In [1]: import numpy as np

In [2]: np.set_printoptions(precision=2, suppress=True, linewidth=100, legacy="1.25")

In [3]: tidy = lambda a: np.round(a, 2) + 0

In [4]: K = np.load("a.npy")

In [5]: K
Out[5]: 
array([[  8.88, -12.81,   3.67],
       [ -9.22,   6.56,  -8.21],
       [ -5.65,   1.51,  -4.88],
       [ -2.41,   1.26,  -5.32],
       [  0.93,  -6.19,  -0.03],
       [ -0.95,  -0.87,  -3.91],
       [ -3.71,   3.18,  -6.61],
       [  6.13, -12.12,   3.67],
       [ -1.55,  -3.68,  -1.54],
       [  1.02, -10.62,   3.49],
       [  1.67,  -3.03,  -2.71],
       [  1.28,  -4.13,  -1.75],
       [ -7.45,   3.24,  -5.9 ],
       [ -5.31,   0.11,  -3.83],
       [ -4.86,   3.97,  -7.  ],
       [  3.46,  -8.35,   1.19],
       [-13.19,  11.62, -11.46],
       [  3.76,  -7.63,   0.56],
       [  3.51,  -3.13,  -2.99],
       [  6.74, -14.16,   5.18],
       [ -4.77,   1.93,  -5.39]])

In [6]: Xs = K - K.mean(axis=0)

In [7]: evecs = np.linalg.svd(Xs)[2][:1]

In [8]: A2 = Xs - Xs @ evecs.T @ evecs

In [9]: tidy((Xs @ evecs.T).std(axis=0))
Out[9]: array([9.47])

In [10]: tidy(np.cov(Xs @ evecs.T, rowvar=False))
Out[10]: 94.24

In [11]: M = np.load("block3.npy")

In [12]: M
Out[12]: 
array([[9, 0, 0, 0, 0],
       [0, 6, 0, 0, 0],
       [0, 0, 5, 0, 0],
       [0, 0, 0, 0, 0],
       [0, 0, 0, 0, 3]])

In [13]: cov = M.T @ M

In [14]: np.allclose(cov, cov.T)
Out[14]: True

In [15]: np.linalg.matrix_rank(cov)
Out[15]: 4

In [16]: tidy(np.linalg.svd(M, compute_uv=False) ** 2)
Out[16]: array([81., 36., 25.,  9.,  0.])

In [17]: np.abs(np.diag(np.linalg.qr(M)[1])) > 1e-9
Out[17]: array([ True,  True,  True, False,  True])

In [18]: np.linalg.lstsq(M[:-1].T, M[-1])[2]
Out[18]: 3

In [19]: np.unique(M.round(6), axis=0).shape
Out[19]: (5, 5)

In [20]: W0 = np.loadtxt("out0.csv", delimiter=",")

In [21]: W0
Out[21]: 
array([[-1.,  2., -1.,  4.,  0.],
       [ 0., -5., -3.,  2., -1.],
       [ 0.,  0.,  1., -4., -1.],
       [ 0.,  0.,  0., -2.,  4.],
       [ 0.,  0.,  0.,  0., -4.]])

In [22]: vec = np.array([-1, 2, 0])

In [23]: rhs = K @ vec

In [24]: tidy(np.linalg.solve(K.T @ K, K.T @ rhs))
Out[24]: array([-1.,  2.,  0.])

In [25]: tidy(np.linalg.lstsq(K, rhs)[0])
Out[25]: array([-1.,  2.,  0.])

In [26]: rng = np.random.default_rng(3490)

In [27]: rhs = rhs + 0.3 * rng.normal(size=21)

In [28]: tidy(rhs)
Out[28]: 
array([-34.78,  22.52,   8.47,   4.67, -13.54,  -0.64,  10.04, -30.27,  -5.8 , -22.02,  -7.74,
        -9.47,  13.99,   5.8 ,  12.64, -19.58,  36.49, -19.07, -10.12, -35.17,   8.94])

In [29]: c, *_ = np.linalg.lstsq(K, rhs)

In [30]: [round(float(np.linalg.norm(np.linalg.solve(K.T @ K + lam * np.eye(3), K.T @ rhs))), 2) for lam in (0, 1, 10, 100)]
Out[30]: [2.24, 2.24, 2.21, 2.02]

In [31]: tidy(np.linalg.norm(rhs - K @ c))
Out[31]: 0.91
